$ python3 -q
>>> import numpy as np
>>> from numpy import linalg as LA
>>> np.set_printoptions(precision=1, suppress=True, linewidth=120, floatmode="fixed")
>>> feats = np.loadtxt("run13.csv", delimiter=",")
>>> print(feats)
[[ 0.0  0.0  0.0  0.0]
 [ 0.0  0.0  0.0  0.0]
 [ 0.0 -2.0  0.0 -2.0]
 [ 0.0 -2.0  0.0  0.0]
 [ 0.0  0.0  0.0  0.0]
 [ 2.0  0.0  0.0 -1.0]
 [ 0.0 -2.0  1.0  0.0]
 [ 0.0  0.0  0.0  0.0]
 [ 0.0  0.0  0.0  0.0]
 [-1.0  2.0  0.0  0.0]
 [ 0.0  0.0  0.0 -2.0]]
>>> # rows 0 and 1 are equal
>>> hat = feats @ LA.solve(feats.T @ feats, feats.T)
>>> print(np.trace(hat))
4.0
>>> print(hat.round(1) + 0)
[[ 0.0  0.0  0.0  0.0  0.0  0.0  0.0  0.0  0.0  0.0  0.0]
 [ 0.0  0.0  0.0  0.0  0.0  0.0  0.0  0.0  0.0  0.0  0.0]
 [ 0.0  0.0  0.6  0.2  0.0 -0.1  0.0  0.0  0.0 -0.1  0.4]
 [ 0.0  0.0  0.2  0.4  0.0 -0.2  0.0  0.0  0.0 -0.4 -0.2]
 [ 0.0  0.0  0.0  0.0  0.0  0.0  0.0  0.0  0.0  0.0  0.0]
 [ 0.0  0.0 -0.1 -0.2  0.0  0.9  0.0  0.0  0.0 -0.2  0.1]
 [ 0.0  0.0  0.0  0.0  0.0  0.0  1.0  0.0  0.0  0.0  0.0]
 [ 0.0  0.0  0.0  0.0  0.0  0.0  0.0  0.0  0.0  0.0  0.0]
 [ 0.0  0.0  0.0  0.0  0.0  0.0  0.0  0.0  0.0  0.0  0.0]
 [ 0.0  0.0 -0.1 -0.4  0.0 -0.2  0.0  0.0  0.0  0.5  0.2]
 [ 0.0  0.0  0.4 -0.2  0.0  0.1  0.0  0.0  0.0  0.2  0.5]]
>>> print(np.round(LA.eigvalsh(hat), 1) + 0)
[0.0 0.0 0.0 0.0 0.0 0.0 0.0 1.0 1.0 1.0 1.0]
>>> Xc = (feats - feats.mean(axis=0)) / feats.std(axis=0)
>>> print(np.argwhere(np.abs(Xc) > 2))
[[5 0]
 [6 2]
 [9 1]]
>>> print(Xc.std(axis=0))
[1.0 1.0 1.0 1.0]
>>> c = LA.lstsq(np.delete(Xc, 1, axis=1), Xc[:, 1])[0]
>>> print(c)
[-0.1 -0.5  0.3]
>>> print(round(float(1 - np.var(Xc[:, 1] - np.delete(Xc, 1, axis=1) @ c)), 1))
0.3
>>> D = LA.norm(feats[:, None] - feats[None], axis=-1)
>>> print(LA.matrix_rank(D ** 2))
6
>>> print(np.flatnonzero(D[9] < D.mean() / 2))
[9]
>>> print(D[9].round(6).argsort(kind="stable")[:4])
[9 0 1 4]
>>> print(LA.norm(feats - feats.mean(axis=0), axis=1))
[0.6 0.6 2.3 1.7 0.6 2.0 1.9 0.6 0.6 2.6 1.6]
>>> print(np.unravel_index(D.round(6).argmax(), D.shape))
(np.int64(2), np.int64(9))
>>> print((D + 1e9 * np.eye(11)).round(6).argmin(axis=1))
[1 0 3 6 0 0 3 0 0 0 0]
>>> print(D[9])
[2.2 2.2 4.6 4.1 2.2 3.7 4.2 2.2 2.2 0.0 3.0]
